$ python3 -q
>>> import numpy as np
>>> import numpy.linalg as la
>>> np.set_printoptions(precision=2, suppress=True, linewidth=200, legacy="1.25")
>>> Q, _ = la.qr(np.array([[0.0, 0.5, 0.1, 0.1, 0.1],
...     [-0.3, 0.4, 0.8, -0.3, -1.0],
...     [0.3, 0.9, 1.0, -0.2, 0.6],
...     [0.1, -1.3, 0.1, -0.5, -2.6],
...     [0.5, 1.2, -0.4, 0.6, -0.6]]))
>>> E = -3 * Q
>>> print(E)
[[-0.    0.8  -0.05  1.4   2.53]
 [-1.36  1.32  1.22  1.54 -1.24]
 [ 1.36  0.77  2.32 -1.02  0.36]
 [ 0.45 -2.32  1.14  1.45 -0.04]
 [ 2.26  0.8  -0.89  1.24 -0.96]]
>>> Q, evecs = la.qr(E[:, :2])[0], la.qr(E[:, 2:])[0]
>>> sv = la.svd(Q.T @ evecs, compute_uv=False)
>>> print(np.degrees(np.arccos(sv.clip(0, 1))))
[90. 90.]
>>> print(round(float(np.trace(E)), 2))
4.14
>>> print(round(float(la.det(E)), 2))
-243.0
>>> print((E - E.T) / 2)
[[ 0.    1.08 -0.7   0.47  0.13]
 [-1.08  0.    0.23  1.93 -1.02]
 [ 0.7  -0.23  0.   -1.08  0.63]
 [-0.47 -1.93  1.08  0.   -0.64]
 [-0.13  1.02 -0.63  0.64  0.  ]]
>>> print(round(float(np.abs(la.eigvals(E)).max()), 2))
3.0
>>> E.inv()
Traceback (most recent call last):
  File "<python-input-13>", line 1, in <module>
    E.inv()
    ^^^^^
AttributeError: 'numpy.ndarray' object has no attribute 'inv'
>>> print(np.sort(np.abs(la.eigvals(E))))
[3. 3. 3. 3. 3.]
>>> Y = np.array([[3, 2], [0, 2], [0, 1], [2, 1], [3, 3]])
>>> print(la.matrix_rank(E @ Y))
2
>>> print(E @ Y)
[[10.38 10.54]
 [-4.73 -1.04]
 [ 3.13  6.65]
 [ 4.14 -1.26]
 [ 6.4   3.6 ]]
>>> print(np.einsum("ik,kj->ij", E, Y))
[[10.38 10.54]
 [-4.73 -1.04]
 [ 3.13  6.65]
 [ 4.14 -1.26]
 [ 6.4   3.6 ]]
>>> print(la.matrix_rank(np.vstack([E, Y.T])))
5
>>> print(np.einsum("ik,kj->ji", E, Y))
[[10.38 -4.73  3.13  4.14  6.4 ]
 [10.54 -1.04  6.65 -1.26  3.6 ]]
>>> print(np.vstack([E, Y.T]).shape)
(7, 5)
>>> print(Y.T @ E.T)
[[10.38 -4.73  3.13  4.14  6.4 ]
 [10.54 -1.04  6.65 -1.26  3.6 ]]
>>> print(np.einsum("ij->j", E))
[2.71 1.37 3.75 4.61 0.65]
>>> Y = la.invert(E)
Traceback (most recent call last):
  File "<python-input-24>", line 1, in <module>
    Y = la.invert(E)
        ^^^^^^^^^
AttributeError: module 'numpy.linalg' has no attribute 'invert'
>>> Y = la.inv(E)
>>> print(np.round(la.slogdet(E)[0], 2))
-1.0
>>> print(round(la.det(E) * la.det(Y), 2))
1.0
>>> print(Y.round(2) + 0)
[[ 0.   -0.15  0.15  0.05  0.25]
 [ 0.09  0.15  0.09 -0.26  0.09]
 [-0.01  0.14  0.26  0.13 -0.1 ]
 [ 0.16  0.17 -0.11  0.16  0.14]
 [ 0.28 -0.14  0.04  0.   -0.11]]
>>> m1 = np.array([[-6, -2, 1, 3], [-2, 9, 0, -3], [-3, 2, -5, -1], [1, -2, -3, 12]])
>>> print(np.round(la.det(2 * m1), 2), np.round(la.det(m1), 2))
61168.0 3823.0
>>> print(np.kron(np.eye(2, dtype=int), m1))
[[-6 -2  1  3  0  0  0  0]
 [-2  9  0 -3  0  0  0  0]
 [-3  2 -5 -1  0  0  0  0]
 [ 1 -2 -3 12  0  0  0  0]
 [ 0  0  0  0 -6 -2  1  3]
 [ 0  0  0  0 -2  9  0 -3]
 [ 0  0  0  0 -3  2 -5 -1]
 [ 0  0  0  0  1 -2 -3 12]]
>>> print(np.einsum("ij,ji->", m1, m1))
312
>>> print(np.einsum("ii->", m1))
10
>>> x0 = np.array([1, 0, 2, 1])
>>> a = np.maximum(m1 @ x0, 0)
>>> print(np.maximum(m1 @ (3 * x0), 0))
[ 0  0  0 21]
>>> print(a)
[0 0 0 7]
>>> print(np.maximum(m1 @ x0, 0) - np.maximum(-m1 @ x0, 0))
[ -1  -5 -14   7]
>>> rng = np.random.default_rng(804871)
>>> Y = m1 + rng.integers(-2, 3, (4, 1)) @ rng.integers(-2, 3, (1, 4))
>>> print(Y)
[[-7 -4  3  3]
 [-1 11 -2 -3]
 [-4  0 -3 -1]
 [ 2  0 -5 12]]
>>> print(np.round(la.svd(Y - m1, compute_uv=False), 2) + 0)
[6. 0. 0. 0.]
>>> print(np.abs(Y - m1).sum(axis=1))
[5 5 5 5]
>>> Q = Y.astype(float).copy()
>>> for j in range(4):
...     Q[:, j] -= Q[:, :j] @ (Q[:, :j].T @ Q[:, j])
...     Q[:, j] /= la.norm(Q[:, j])
... 
>>> print(np.round(Q.T @ Y, 2) + 0)
[[ 8.37  2.03 -2.03  1.2 ]
 [ 0.   11.53 -2.59 -4.11]
 [ 0.    0.    6.01 -8.35]
 [ 0.    0.    0.    8.65]]
>>> print(np.round(Q.T @ Q, 2) + 0)
[[1. 0. 0. 0.]
 [0. 1. 0. 0.]
 [0. 0. 1. 0.]
 [0. 0. 0. 1.]]
>>> z = rng.permutation(4)
>>> print(z)
[3 2 0 1]
>>> Y = m1[z][:, z]
>>> print(np.allclose(Y, m1))
False
>>> print(np.diag(Y))
[12 -5 -6  9]
>>> print(Y)
[[12 -3  1 -2]
 [-1 -5 -3  2]
 [ 3  1 -6 -2]
 [-3  0 -2  9]]
>>> print(np.trace(Y))
10
>>> print(round(float(la.det(Y)), 2), round(float(la.det(m1[z])), 2))
3823.0 -3823.0
>>> J = np.load("data.npy")
>>> print(J)
[[0. 0. 0. 0. 0.]
 [0. 0. 2. 2. 0.]
 [0. 2. 0. 0. 0.]
 [0. 2. 0. 0. 0.]
 [0. 0. 0. 0. 0.]]
>>> # 3 blocks once reordered
>>> left, sv, Vt = la.svd(J)
>>> print(np.argmax(sv[:-1] / (sv[1:] + 1e-6)) + 1)
2
>>> Y = left[:, :2] @ np.diag(sv[:2]) @ Vt[:2]
>>> print(round(float(np.abs(J - Y).max()), 2))
0.0
>>> print(Y.round(2) + 0)
[[0. 0. 0. 0. 0.]
 [0. 0. 2. 2. 0.]
 [0. 2. 0. 0. 0.]
 [0. 2. 0. 0. 0.]
 [0. 0. 0. 0. 0.]]
>>> print(round(la.norm(J - Y) / la.norm(J), 2))
0.0
>>> def softmax(z):
...     e = np.exp(z - z.max(axis=-1, keepdims=True))
...     return e / e.sum(axis=-1, keepdims=True)
... 
>>> print(softmax(10 * J[4]))
[0.2 0.2 0.2 0.2 0.2]
>>> S = J @ J.T / np.sqrt(5)
>>> print(softmax(S).round(6).argmax(axis=1))
[0 1 2 2 0]
>>> print(np.all(la.eigvalsh(J) > 0))
False
>>> M = np.loadtxt("w.csv", delimiter=",")
>>> print(M)
[[0.5  0.25 0.25 0.  ]
 [0.   1.   0.   0.  ]
 [0.   0.5  0.5  0.  ]
 [0.   0.   0.   1.  ]]
>>> # a transition matrix
>>> print(np.sort(np.abs(la.eigvals(M))))
[0.5 0.5 1.  1. ]
>>> print(la.matrix_power(M, 2))
[[0.25 0.5  0.25 0.  ]
 [0.   1.   0.   0.  ]
 [0.   0.75 0.25 0.  ]
 [0.   0.   0.   1.  ]]
>>> assert M == M.T
Traceback (most recent call last):
  File "<python-input-75>", line 1, in <module>
    assert M == M.T
           ^^^^^^^^
ValueError: The truth value of an array with more than one element is ambiguous. Use a.any() or a.all()
>>> print((M - M.T) / 2)
[[ 0.    0.12  0.12  0.  ]
 [-0.12  0.   -0.25  0.  ]
 [-0.12  0.25  0.    0.  ]
 [ 0.    0.    0.    0.  ]]
>>> print(np.trace(M))
3.0
>>> M.inv()
Traceback (most recent call last):
  File "<python-input-78>", line 1, in <module>
    M.inv()
    ^^^^^
AttributeError: 'numpy.ndarray' object has no attribute 'inv'
>>> print(np.allclose(M @ M.T, M.T @ M))
False
